>>> import numpy as np
>>> from numpy import linalg as LA
>>> np.set_printoptions(precision=1, suppress=True, linewidth=140)
>>> def tidy(a):
...     return np.round(a, 1) + 0
... 
>>> m1 = np.array([[2, 4, 0], [2, 4, 5], [1, 0, 3]])
>>> m1
array([[2, 4, 0],
       [2, 4, 5],
       [1, 0, 3]])
>>> rng = np.random.default_rng(864170)
>>> idx = rng.permutation(3)
>>> idx
array([1, 0, 2])
>>> B = m1[idx][:, idx]
>>> np.allclose(B, m1)
False
>>> tidy(LA.det(B)), tidy(LA.det(m1[idx]))
(np.float64(20.0), np.float64(-20.0))
>>> np.diag(B)
array([4, 2, 3])
>>> B
array([[4, 2, 5],
       [4, 2, 0],
       [0, 1, 3]])
>>> np.trace(B)
np.int64(9)
>>> x = np.array([3, -3, 1])
>>> h = np.maximum(m1 @ x, 0)
>>> m1 * (h > 1e-9)[:, None]
array([[0, 0, 0],
       [0, 0, 0],
       [1, 0, 3]])
>>> Q = m1.astype(float).copy()
>>> for j in range(3):
...     Q[:, j] -= Q[:, :j] @ (Q[:, :j].T @ Q[:, j])
...     Q[:, j] /= LA.norm(Q[:, j])
... 
>>> tidy(Q.T @ Q)
array([[1., 0., 0.],
       [0., 1., 0.],
       [0., 0., 1.]])
>>> tidy(Q.T @ m1)
array([[ 3. ,  5.3,  4.3],
       [ 0. ,  1.9, -1.6],
       [ 0. ,  0. ,  3.5]])
>>> idx = rng.permutation(3)
>>> B = m1[:, idx] * rng.choice([-1, 1], 3)
>>> B
array([[ 2,  4,  0],
       [ 2,  4, -5],
       [ 1,  0, -3]])
>>> Uu, _, Vh = LA.svd(m1.T @ B)
>>> tidy(LA.lstsq(m1, B)[0])
array([[ 1.,  0.,  0.],
       [ 0.,  1.,  0.],
       [ 0.,  0., -1.]])
>>> tidy(Uu @ Vh)
array([[ 1.,  0.,  0.],
       [ 0.,  1.,  0.],
       [ 0.,  0., -1.]])
>>> np.allclose(m1, m1.T)
False
>>> LA.matrix_power(m1, 2)
array([[12, 24, 20],
       [17, 24, 35],
       [ 5,  4,  9]])
>>> m1.inv()
Traceback (most recent call last):
  File "<python-input-30>", line 1, in <module>
    m1.inv()
    ^^^^^^
AttributeError: 'numpy.ndarray' object has no attribute 'inv'
>>> (m1 - m1.T) / 2
array([[ 0. ,  1. , -0.5],
       [-1. ,  0. ,  2.5],
       [ 0.5, -2.5,  0. ]])
>>> np.allclose(m1 @ m1.T, m1.T @ m1)
False
>>> tidy(np.sort(np.abs(LA.eigvals(m1))))
array([1.7, 1.7, 6.8])
>>> np.trace(m1)
np.int64(9)
>>> tidy(np.abs(LA.eigvals(m1)).max())
np.float64(6.8)
>>> J = np.load("w.npy")
>>> J
array([[ 0,  3, -1],
       [ 0, -2,  0],
       [ 0,  0,  0]])
>>> [int(LA.matrix_rank(LA.matrix_power(J, p))) for p in range(1, 4)]
[2, 1, 1]
>>> np.prod(np.diag(J)), tidy(LA.det(J))
(np.int64(0), np.float64(0.0))
>>> LA.matrix_rank(J - J[0, 0] * np.eye(3))
np.int64(2)
>>> J @ J
array([[ 0, -6,  0],
       [ 0,  4,  0],
       [ 0,  0,  0]])
>>> LA.matrix_rank(J, rtol=0.1)
np.int64(2)
>>> LA.cond(J) > 100
np.True_
>>> A = np.array([[14, 15, 0], [15, 19, -3], [0, -3, 36]])
>>> round(np.log10(LA.cond(A)))
1
>>> LA.matrix_rank(A, rtol=0.1)
np.int64(2)
>>> tidy(LA.norm(A, 2) / LA.norm(A))
np.float64(0.8)
>>> tidy(np.abs(LA.svd(A)[2][-1]))
array([0.8, 0.6, 0.1])
>>> LA.cond(A) > 100
np.False_
>>> B = A / np.sqrt((A ** 2).mean(axis=1, keepdims=True))
>>> tidy(B[1])
array([ 1.1,  1.3, -0.2])
>>> LA.matrix_rank(A - A.mean(axis=1, keepdims=True))
np.int64(2)
>>> tidy(LA.norm(B, axis=1))
array([1.7, 1.7, 1.7])
>>> LA.matrix_rank(B) == LA.matrix_rank(A)
np.True_
>>> def softmax(z):
...     e = np.exp(z - z.max(axis=-1, keepdims=True))
...     return e / e.sum(axis=-1, keepdims=True)
... 
>>> softmax(A).sum(axis=1)
array([1., 1., 1.])
>>> tidy(softmax(A[2] + -1))
array([0., 0., 1.])
>>> att = A @ A.T / np.sqrt(3)
>>> tidy(softmax(att))
array([[0., 1., 0.],
       [0., 1., 0.],
       [0., 0., 1.]])
>>> softmax(att).round(6).argmax(axis=1)
array([1, 1, 2])
>>> L = LA.cholesky(A)
>>> L @ L.T
array([[14., 15.,  0.],
       [15., 19., -3.],
       [ 0., -3., 36.]])
>>> tidy(L)
array([[ 3.7,  0. ,  0. ],
       [ 4. ,  1.7,  0. ],
       [ 0. , -1.8,  5.7]])
>>> tidy(np.diag(L) ** 2)
array([14. ,  2.9, 32.9])
>>> LA.eigvalsh(A).min() > 0
np.True_
>>> ev, vecs = LA.eigh(A)
>>> x = np.array([0, 3, 3])
>>> tidy(LA.eigvalsh(A[1:, 1:]))
array([18.5, 36.5])
>>> x @ A @ x / (x @ x), tidy(ev[0]), tidy(ev[-1])
(np.float64(24.5), np.float64(1.2), np.float64(37.1))
>>> tidy(vecs * np.maximum(ev, 0) @ vecs.T)
array([[14., 15.,  0.],
       [15., 19., -3.],
       [ 0., -3., 36.]])
>>> x @ A @ x
np.int64(441)
>>> tidy(vecs * np.sqrt(ev) @ vecs.T)
array([[ 3. ,  2.2,  0.1],
       [ 2.2,  3.7, -0.3],
       [ 0.1, -0.3,  6. ]])
>>> (np.sign(vecs[:, -1].round(6)) == np.sign(vecs[0, -1].round(6))).astype(int)
array([1, 1, 0])
>>> tidy(vecs * np.abs(ev) @ vecs.T)
array([[14., 15.,  0.],
       [15., 19., -3.],
       [ 0., -3., 36.]])
>>> X = np.loadtxt("block15.csv", delimiter=",")
>>> tidy(X)
array([[  4.2,  -8.9,  -1.8],
       [  4.4,  -9. ,   0.2],
       [  3.9,  -7.1,   5.9],
       [ -4.4,   9. ,   0.3],
       [ -0.3,  -0.9, -10. ],
       [  4.4,  -8.4,   3.3],
       [ -4.2,   7.9,  -4.4],
       [ -1.7,   4.9,   8.5],
       [ -3.3,   5.6,  -7.6],
       [ -4.4,   8.5,  -2.9],
       [  4.2,  -7.9,   4.4],
       [  4.4,  -8.9,   0.7],
       [  3. ,  -7.2,  -6.3],
       [  4.3,  -9. ,  -0.7],
       [ -3.5,   7.9,   5. ],
       [ -3.2,   7.5,   5.8],
       [  2.8,  -4.4,   8.5],
       [ -4.4,   8.5,  -2.8],
       [ -2.7,   4.2,  -8.7],
       [ -3.9,   6.9,  -6.1],
       [ -0.9,   0.3,  -9.9],
       [ -1. ,   3.5,   9.3],
       [ -3.8,   6.8,  -6.2],
       [ -0.7,   2.9,   9.6],
       [  1.1,  -3.8,  -9.2]])
>>> C = X[[9, 20]].astype(float)
>>> for _ in range(4):
...     idx = LA.norm(X[:, None] - C, axis=-1).argmin(axis=1)
...     C = np.array([X[idx == j].mean(axis=0) for j in range(2)])
... 
>>> idx
array([1, 1, 1, 0, 1, 1, 0, 0, 0, 0, 1, 1, 1, 1, 0, 0, 1, 0, 0, 0, 1, 0, 0, 0, 1])
>>> tidy(C[1] - C[0])
array([  6.1, -12.7,  -1.2])
>>> np.bincount(idx)
array([13, 12])
>>> np.abs(C[1] - C[0]).argmax()
np.int64(1)
>>> Xc = X - X.mean(axis=0)
>>> vecs = LA.svd(Xc)[2][:2]
>>> B = Xc - Xc @ vecs.T @ vecs
>>> tidy(np.cov(Xc @ vecs.T, rowvar=False))
array([[63. ,  0. ],
       [ 0. , 40.6]])
>>> tidy(B.std(axis=0))
array([0., 0., 0.])
>>> tidy((Xc @ vecs.T).std(axis=0))
array([7.8, 6.2])
>>> LA.norm(B, axis=1).round(6).argmax()
np.int64(0)
>>> Xc = X - X.mean(axis=0)
>>> Uu, sv, Vh = LA.svd(Xc, full_matrices=False)
>>> LA.matrix_rank(Xc)
np.int64(2)
>>> tidy(sv)
array([38.9, 31.2,  0. ])
>>> tidy(Xc.mean(axis=0))
array([0., 0., 0.])
>>> np.abs(Uu[:, 0]).argmax()
np.int64(5)
>>> cov = np.cov(X, rowvar=False)
>>> tidy(np.corrcoef(X.T))
array([[ 1. , -1. ,  0.2],
       [-1. ,  1. , -0.1],
       [ 0.2, -0.1,  1. ]])
>>> tidy(cov)
array([[ 12.4, -24.4,   5.2],
       [-24.4,  49.3,  -3.9],
       [  5.2,  -3.9,  42. ]])
>>> tidy(LA.eigvalsh(cov)[::-1])
array([63. , 40.6,  0. ])
>>> tidy(np.corrcoef(X[:, 0], X[:, 1])[0, 1])
np.float64(-1.0)
>>> cov.shape
(3, 3)
>>> tidy(np.polyfit(X[:, 0], X[:, 1], 1))
array([-2. , -0.1])
>>> tidy(np.median(X, axis=0))
array([-0.9,  2.9, -0.7])
>>> W0 = np.load("data.npy")
>>> W0
array([[0, 0, 4],
       [4, 0, 0],
       [0, 5, 0]])
>>> tidy(LA.norm(W0, axis=0))
array([4., 5., 4.])
>>> tidy(LA.svd(W0, compute_uv=False))
array([5., 4., 4.])
>>> W0 @ W0.T
array([[16,  0,  0],
       [ 0, 16,  0],
       [ 0,  0, 25]])
>>> W0.T @ W0
array([[16,  0,  0],
       [ 0, 25,  0],
       [ 0,  0, 16]])
>>> idx = rng.permutation(3)
>>> idx
array([0, 2, 1])
>>> B = W0[idx][:, idx]
>>> np.trace(B)
np.int64(0)
>>> B
array([[0, 4, 0],
       [0, 0, 5],
       [4, 0, 0]])
>>> tidy(np.trace(LA.pinv(J) @ J))
np.float64(2.0)
>>> np.abs(np.diag(LA.qr(J)[1])) > 1e-9
array([False,  True, False])
>>> LA.lstsq(J[:-1].T, J[-1])[2]
np.int32(2)
>>> Q, _ = LA.qr(np.array([[0.3, 1.4], [0.5, -1.7]]))
>>> feats = Q[:, :2]
>>> tidy(feats)
array([[-0.5, -0.9],
       [-0.9,  0.5]])
>>> ev, vecs = LA.eig(feats)
>>> tidy(np.sort(LA.eigvals(LA.inv(feats))))
array([-1.,  1.])
>>> tidy(feats @ vecs[:, 0] - ev[0] * vecs[:, 0])
array([0., 0.])
>>> ev, vecs = LA.eigh(feats)
>>> tidy(vecs @ np.diag(ev) @ vecs.T)
array([[-0.5, -0.9],
       [-0.9,  0.5]])
>>> tidy(ev.sum()), tidy(np.trace(feats))
(np.float64(0.0), np.float64(0.0))
>>> tidy(vecs.T @ feats @ vecs)
array([[-1.,  0.],
       [ 0.,  1.]])
>>> tidy(LA.svd(feats, compute_uv=False))
array([1., 1.])
>>> tidy(LA.eigvalsh(feats + -1 * np.eye(2)))
array([-2.,  0.])
>>> tidy(ev)
array([-1.,  1.])
>>> tidy(LA.eigvalsh(feats @ feats))
array([1., 1.])
>>> tidy(vecs.T @ vecs)
array([[1., 0.],
       [0., 1.]])
>>> (ev > 1e-8).sum(), (ev < -1e-8).sum()
(np.int64(1), np.int64(1))
>>> arr = np.load("m.npy")
>>> tidy(arr)
array([[ 0.6, -0.1,  0.2,  0.8],
       [-0.1,  2.1,  1. ,  0.3],
       [ 0.2,  1. ,  1.8, -0.1],
       [ 0.8,  0.3, -0.1,  1.6]])
>>> ev, vecs = LA.eigh(arr)
>>> x = np.array([-1, -1, 0, -1])
>>> tidy(x @ arr @ x)
np.float64(6.3)
>>> tidy(np.abs(arr).sum(axis=1).max()), tidy(np.abs(ev).max())
(np.float64(3.5), np.float64(3.0))
>>> tidy(x @ arr @ x / (x @ x)), tidy(ev[0]), tidy(ev[-1])
(np.float64(2.1), np.float64(0.0), np.float64(3.0))
>>> Uu, sv, Vh = LA.svd(arr)
>>> vecs = Vh[:(sv > 1e-8).sum()]
>>> x = arr[1] + -2 * arr[0] + rng.integers(2) * np.eye(4)[0]
>>> tidy(x)
array([-0.3,  2.3,  0.6, -1.4])
>>> tidy(np.diag(vecs.T @ vecs))
array([0.3, 0.9, 0.9, 0.8])
>>> tidy(vecs.T @ vecs)
array([[ 0.3, -0.2,  0.2,  0.4],
       [-0.2,  0.9,  0.1,  0.1],
       [ 0.2,  0.1,  0.9, -0.1],
       [ 0.4,  0.1, -0.1,  0.8]])
>>> tidy(LA.norm(x - vecs.T @ vecs @ x))
np.float64(0.8)
>>> idx = rng.permutation(4)
>>> idx
array([2, 3, 0, 1])
>>> B = arr[idx][:, idx]
>>> tidy(np.sort(np.abs(LA.eigvals(B))))
array([0., 1., 2., 3.])
>>> tidy(B)
array([[ 1.8, -0.1,  0.2,  1. ],
       [-0.1,  1.6,  0.8,  0.3],
       [ 0.2,  0.8,  0.6, -0.1],
       [ 1. ,  0.3, -0.1,  2.1]])
>>> np.trace(B)
np.float64(6.0)
>>> E = np.minimum.outer(np.arange(1, 3), np.arange(1, 3)) * 3
>>> E
array([[3, 3],
       [3, 6]])
>>> B = E ** -1
Traceback (most recent call last):
  File "<python-input-156>", line 1, in <module>
    B = E ** -1
        ~~^^~~~
ValueError: Integers to negative integer powers are not allowed.
>>> B = LA.inv(E)
>>> tidy(LA.inv(B))
array([[3., 3.],
       [3., 6.]])
>>> tidy(LA.det(E) * B)
array([[ 6., -3.],
       [-3.,  3.]])
>>> (np.abs(B) > 1e-9).astype(int)
array([[1, 1],
       [1, 1]])
>>> np.allclose(B, E.T)
False
>>> tidy(LA.det(E) * LA.det(B))
np.float64(1.0)
